$ python3 -q
>>> import numpy as np
>>> from numpy import linalg as LA
>>> np.set_printoptions(suppress=True, linewidth=140)
>>> K = np.load("w.npy")
>>> print(K)
[[ 0  3 -5  2  0]
 [-3  0  3  0  6]
 [ 5 -3  0 -6  0]
 [-2  0  6  0  1]
 [ 0 -6  0 -1  0]]
>>> # looks like rank 4
>>> left, s, Vt = LA.svd(K)
>>> evecs = Vt[:(s > 1e-8).sum()]
>>> rng = np.random.default_rng(5)
>>> x = K[2] + 4 * K[1] + rng.integers(2) * np.eye(5)[2]
>>> print(x)
[-7. -3. 13. -6. 24.]
>>> print(np.round(np.diag(evecs.T @ evecs), 1))
[0.5 1.  1.  0.6 0.9]
>>> print(LA.matrix_rank(np.vstack([K, x])))
5
>>> print(np.round(evecs.T @ evecs, 1) + 0)
[[ 0.5  0.1 -0.1 -0.4 -0.2]
 [ 0.1  1.   0.   0.1  0. ]
 [-0.1  0.   1.  -0.1  0. ]
 [-0.4  0.1 -0.1  0.6 -0.2]
 [-0.2  0.   0.  -0.2  0.9]]
>>> print(np.round(LA.norm(x - evecs.T @ evecs @ x), 1))
0.2
>>> x = np.array([0, -3, -2, 2, 1])
>>> print(x @ K @ x)
0
>>> print(np.round(LA.eigvals(K).real, 1) + 0)
[0. 0. 0. 0. 0.]
>>> print(round(float(LA.det(K)), 1))
0.0
>>> Q = LA.solve(np.eye(5) - K, np.eye(5) + K)
>>> print(np.round(Q @ Q.T, 1) + 0)
[[1. 0. 0. 0. 0.]
 [0. 1. 0. 0. 0.]
 [0. 0. 1. 0. 0.]
 [0. 0. 0. 1. 0.]
 [0. 0. 0. 0. 1.]]
>>> x = np.array([4, 1, 0, 9, 8])
>>> print(K @ (2 * x))
[ 42  72 -74   0 -30]
>>> print(K @ x)
[ 21  36 -37   0 -15]
>>> print(round(np.abs(LA.eigvals(K)).max(), 1))
9.8
>>> print(LA.matrix_power(K, 4))
[[ 3410 -1965 -2223 -2610 -2004]
 [-1965  4266 -1845  3450   -60]
 [-2223 -1845  6242  -930  2988]
 [-2610  3450  -930  3581   360]
 [-2004   -60  2988   360  2345]]
>>> print(np.trace(K))
0
>>> print(np.allclose(K @ K.T, K.T @ K))
True
>>> print((K - K.T) / 2)
[[ 0.  3. -5.  2.  0.]
 [-3.  0.  3.  0.  6.]
 [ 5. -3.  0. -6.  0.]
 [-2.  0.  6.  0.  1.]
 [ 0. -6.  0. -1.  0.]]
>>> data = np.load("sample14.npy")
>>> print(data)
[[ 3.  5.  3. -1.]
 [-4.  1. -1.  0.]
 [ 0.  0. -1.  1.]
 [ 0.  0. -1.  0.]]
>>> M2 = data + rng.integers(-2, 3, (4, 2)) @ rng.integers(-2, 3, (2, 4))
>>> print(M2)
[[-1.  7.  5.  3.]
 [-8. -1. -3.  0.]
 [ 0. -2. -3. -1.]
 [ 2. -3. -4. -4.]]
>>> print(M2 - data)
[[-4.  2.  2.  4.]
 [-4. -2. -2.  0.]
 [ 0. -2. -2. -2.]
 [ 2. -3. -3. -4.]]
>>> t3 = np.stack([M2, -1 * M2, M2[::-1]])
>>> print(LA.matrix_rank(t3.reshape(3, -1)))
2
>>> print(t3.shape)
(3, 4, 4)
>>> print(np.einsum("bij,cij->bc", t3, t3))
[[ 217. -217.  -88.]
 [-217.  217.   88.]
 [ -88.   88.  217.]]
>>> print(LA.matrix_rank(t3))
[4 4 4]
>>> print(t3.sum(axis=0))
[[ 2. -3. -4. -4.]
 [ 0. -2. -3. -1.]
 [-8. -1. -3.  0.]
 [-1.  7.  5.  3.]]
>>> idx = rng.permutation(4)
>>> M2 = data[:, idx] * rng.choice([-1, 1], 4)
>>> print(M2)
[[-3. -1.  3. -5.]
 [ 1.  0. -4. -1.]
 [ 1.  1.  0. -0.]
 [ 1.  0.  0. -0.]]
>>> left, _, Vt = LA.svd(data.T @ M2)
>>> print(idx)
[2 3 0 1]
>>> th = np.radians(30)
>>> R = np.eye(4)
>>> R[3, 3] = R[0, 0] = np.cos(th)
>>> R[3, 0], R[0, 3] = -np.sin(th), np.sin(th)
>>> print(R.round(1))
[[ 0.9  0.   0.   0.5]
 [ 0.   1.   0.   0. ]
 [ 0.   0.   1.   0. ]
 [-0.5  0.   0.   0.9]]
>>> M2 = data @ R.T
>>> print(np.round(np.abs(M2 - data).max(axis=0), 1))
[0.9 0.  0.  2. ]
>>> print(np.round(LA.svd(data, compute_uv=False), 1), np.round(LA.svd(M2, compute_uv=False), 1))
[6.9 3.8 1.4 0.6] [6.9 3.8 1.4 0.6]
>>> print(np.allclose(LA.norm(data, axis=1), LA.norm(M2, axis=1)))
True
>>> feats = np.load("x.npy")
>>> print(feats)
[[ 0.5  1.3 -0.8  1.1]
 [ 0.4 -0.2 -0.2  0.7]
 [-1.3 -1.5 -0.5 -2.6]
 [-0.6  0.  -2.  -1.2]
 [ 0.8 -1.7  0.3  1.7]
 [ 1.1  0.4  0.8  2.4]
 [ 0.7 -0.4 -1.2  1.3]
 [ 0.  -0.5 -0.4  0. ]
 [ 1.2  0.3  0.2  2.4]
 [-0.6 -0.4  0.4 -1.1]
 [-0.9  2.3  0.5 -1.9]
 [ 0.4  1.4  0.9  0.8]]
>>> print(LA.cond(feats) > 100)
False
>>> print([round(float(x), 1) for x in LA.svd(feats, compute_uv=False)[:3]])
[6.3, 4.0, 2.7]
>>> print(round(np.log10(LA.cond(feats))))
2
>>> print(np.round(np.abs(LA.svd(feats)[2][-1]), 1) + 0)
[0.9 0.  0.  0.4]
>>> Xs = feats - feats.mean(axis=0)
>>> evecs = LA.svd(Xs)[2][:3]
>>> M2 = Xs - Xs @ evecs.T @ evecs
>>> print(np.round(np.diag(evecs.T @ evecs), 1))
[0.2 1.  1.  0.8]
>>> print(np.round((Xs @ evecs.T).std(axis=0), 1))
[1.8 1.1 0.7]
>>> print(np.round(np.cov(Xs @ evecs.T, rowvar=False), 1) + 0)
[[3.5 0.  0. ]
 [0.  1.4 0. ]
 [0.  0.  0.6]]
>>> print(np.round(M2.std(axis=0), 1) + 0)
[0. 0. 0. 0.]
>>> print(LA.norm(M2, axis=1).round(6).argmax())
5
>>> M = np.loadtxt("arr.csv", delimiter=",")
>>> print(M.round(1) + 0)
[[ 4.1  2.8 -1.8  1.7]
 [ 3.1  2.7 -1.3  2.6]
 [ 1.8  2.1  0.   3.3]
 [ 3.1 -0.2  1.6 -0.3]
 [ 3.6 -0.5  1.7 -1.1]
 [ 6.8  6.2 -6.6  2.5]
 [-0.3 -2.3  5.5  1. ]
 [ 6.9  4.7 -5.2  0.8]
 [ 2.6  0.8  0.9  1.1]
 [-2.3 -0.1  4.2  5.3]
 [ 6.5  2.7 -3.  -0.8]
 [ 0.9 -0.1  2.6  2. ]
 [ 2.6 -0.5  2.2 -0.1]
 [-0.3  1.   2.1  4.3]
 [ 4.6  2.6 -1.8  1. ]
 [ 3.6  1.4 -0.2  0.8]
 [ 2.9  0.5  1.1  0.6]
 [-3.  -2.7  7.2  3.3]
 [ 0.7  0.   2.7  2.3]
 [ 0.5 -2.3  5.1  0.2]
 [ 2.1  1.1  0.8  2. ]
 [ 3.1  1.4  0.   1.3]
 [ 2.5  1.   0.7  1.6]
 [ 0.2  1.8  1.1  4.5]]
>>> # looks like rank 3
>>> print(LA.lstsq(M[:-1].T, M[-1])[2])
3
>>> print(np.round(np.trace(LA.pinv(M) @ M), 1))
3.0
>>> print(np.abs(np.diag(LA.qr(M)[1])) > 1e-9)
[ True  True  True False]
>>> print(np.allclose(M[:-1].T @ LA.lstsq(M[:-1].T, M[-1])[0], M[-1]))
True
>>> print(np.round(M @ LA.pinv(M) @ M, 1) + 0)
[[ 4.1  2.8 -1.8  1.7]
 [ 3.1  2.7 -1.3  2.6]
 [ 1.8  2.1  0.   3.3]
 [ 3.1 -0.2  1.6 -0.3]
 [ 3.6 -0.5  1.7 -1.1]
 [ 6.8  6.2 -6.6  2.5]
 [-0.3 -2.3  5.5  1. ]
 [ 6.9  4.7 -5.2  0.8]
 [ 2.6  0.8  0.9  1.1]
 [-2.3 -0.1  4.2  5.3]
 [ 6.5  2.7 -3.  -0.8]
 [ 0.9 -0.1  2.6  2. ]
 [ 2.6 -0.5  2.2 -0.1]
 [-0.3  1.   2.1  4.3]
 [ 4.6  2.6 -1.8  1. ]
 [ 3.6  1.4 -0.2  0.8]
 [ 2.9  0.5  1.1  0.6]
 [-3.  -2.7  7.2  3.3]
 [ 0.7  0.   2.7  2.3]
 [ 0.5 -2.3  5.1  0.2]
 [ 2.1  1.1  0.8  2. ]
 [ 3.1  1.4  0.   1.3]
 [ 2.5  1.   0.7  1.6]
 [ 0.2  1.8  1.1  4.5]]
>>> M2 = M / np.sqrt((M ** 2).mean(axis=1, keepdims=True))
>>> print(LA.matrix_rank(M - M.mean(axis=1, keepdims=True)))
3
>>> left, s, Vt = LA.svd(M)
>>> evecs = Vt[:(s > 1e-8).sum()]
>>> x = M[1] + -3 * M[23] + rng.integers(2) * np.eye(4)[1]
>>> print(x.round(1))
[  2.4  -2.5  -4.7 -10.9]
>>> print(round(float(LA.norm(x - evecs.T @ evecs @ x)), 1))
0.0
>>> print(LA.matrix_rank(np.vstack([M, x])))
3
>>> print(np.allclose(evecs.T @ evecs @ x, x))
True
>>> print(np.round(np.diag(evecs.T @ evecs), 1))
[1.  0.4 0.8 0.8]
>>> J = np.load("a.npy")
>>> print(J)
[[-0.8 -1.   0.8]
 [ 0.2  0.2  0.1]
 [ 0.1  0.8 -0.8]
 [-0.3  0.9 -1. ]
 [ 0.2 -1.   1. ]
 [-0.3 -0.7  0.2]
 [ 0.4 -0.8  1. ]
 [-0.2 -0.8  0.6]
 [ 1.   1.  -0.7]
 [-0.7 -0.9  0.1]
 [ 0.2  0.5 -0.3]
 [ 0.5  0.9 -0.5]
 [-0.9 -0.3 -1. ]]
>>> print(np.round(J.mean(axis=0), 1) + 0)
[ 0.  -0.1  0. ]
>>> print(LA.matrix_rank(J))
3
>>> print(np.count_nonzero(J))
39
>>> print(np.round(LA.svd(J, compute_uv=False), 1))
[3.7 2.1 0.6]
>>> print(np.round(J - J[0], 1))
[[ 0.   0.   0. ]
 [ 1.   1.2 -0.7]
 [ 0.9  1.8 -1.6]
 [ 0.5  1.9 -1.8]
 [ 1.   0.   0.2]
 [ 0.5  0.3 -0.6]
 [ 1.2  0.2  0.2]
 [ 0.6  0.2 -0.2]
 [ 1.8  2.  -1.5]
 [ 0.1  0.1 -0.7]
 [ 1.   1.5 -1.1]
 [ 1.3  1.9 -1.3]
 [-0.1  0.7 -1.8]]
>>> Xs = (J - J.mean(axis=0)) / J.std(axis=0)
>>> print(np.argwhere(np.abs(Xs) > 2))
[]
>>> print(np.round(Xs.std(axis=0), 1))
[1. 1. 1.]
>>> beta = LA.lstsq(np.delete(Xs, 0, axis=1), Xs[:, 0])[0]
>>> print(np.abs(beta).argmax())
0
>>> print(round(float(1 - np.var(Xs[:, 0] - np.delete(Xs, 0, axis=1) @ beta)), 1))
0.7
>>> print(beta.round(1))
[1.4 1.1]
>>> idx = J[:, 1] > np.median(J[:, 1])
>>> u = J[idx].mean(axis=0) - J[~idx].mean(axis=0)
>>> print(np.argsort(-np.abs(u).round(6), kind="stable"))
[1 2 0]
>>> m1 = np.maximum(np.array([[2, 2],
...     [3, -2],
...     [1, -2],
...     [3, 3],
...     [2, -1],
...     [2, 0],
...     [-3, -1],
...     [-1, 1],
...     [0, 3],
...     [0, 3],
...     [-3, -3],
...     [-2, -1],
...     [3, -2],
...     [-1, 1],
...     [-1, -2],
...     [0, -1],
...     [-3, -1],
...     [-2, 0],
...     [3, 1]]) @ np.array([[1, 4, 4, 0], [2, 3, 5, 5]]) + np.array([2, 0, 1, -1]), 0)
>>> print(m1)
[[ 8 14 19  9]
 [ 1  6  3  0]
 [ 0  0  0  0]
 [11 21 28 14]
 [ 2  5  4  0]
 [ 4  8  9  0]
 [ 0  0  0  0]
 [ 3  0  2  4]
 [ 8  9 16 14]
 [ 8  9 16 14]
 [ 0  0  0  0]
 [ 0  0  0  0]
 [ 1  6  3  0]
 [ 3  0  2  4]
 [ 0  0  0  0]
 [ 0  0  0  0]
 [ 0  0  0  0]
 [ 0  0  0  0]
 [ 7 15 18  4]]
>>> D = LA.norm(m1[:, None] - m1[None], axis=-1)
>>> print(D.shape)
(19, 19)
>>> print(LA.matrix_rank(D ** 2))
6
>>> print(D[7].round(1))
[23.1  7.5  5.4 35.8  6.8 11.4  5.4  0.  20.  20.   5.4  5.4  7.5  0.   5.4  5.4  5.4  5.4 22.3]
>>> print(np.flatnonzero(D[7] < D.mean() / 2))
[ 2  6  7 10 11 13 14 15 16 17]
>>> print(np.unravel_index(D.round(6).argmax(), D.shape))
(np.int64(2), np.int64(3))
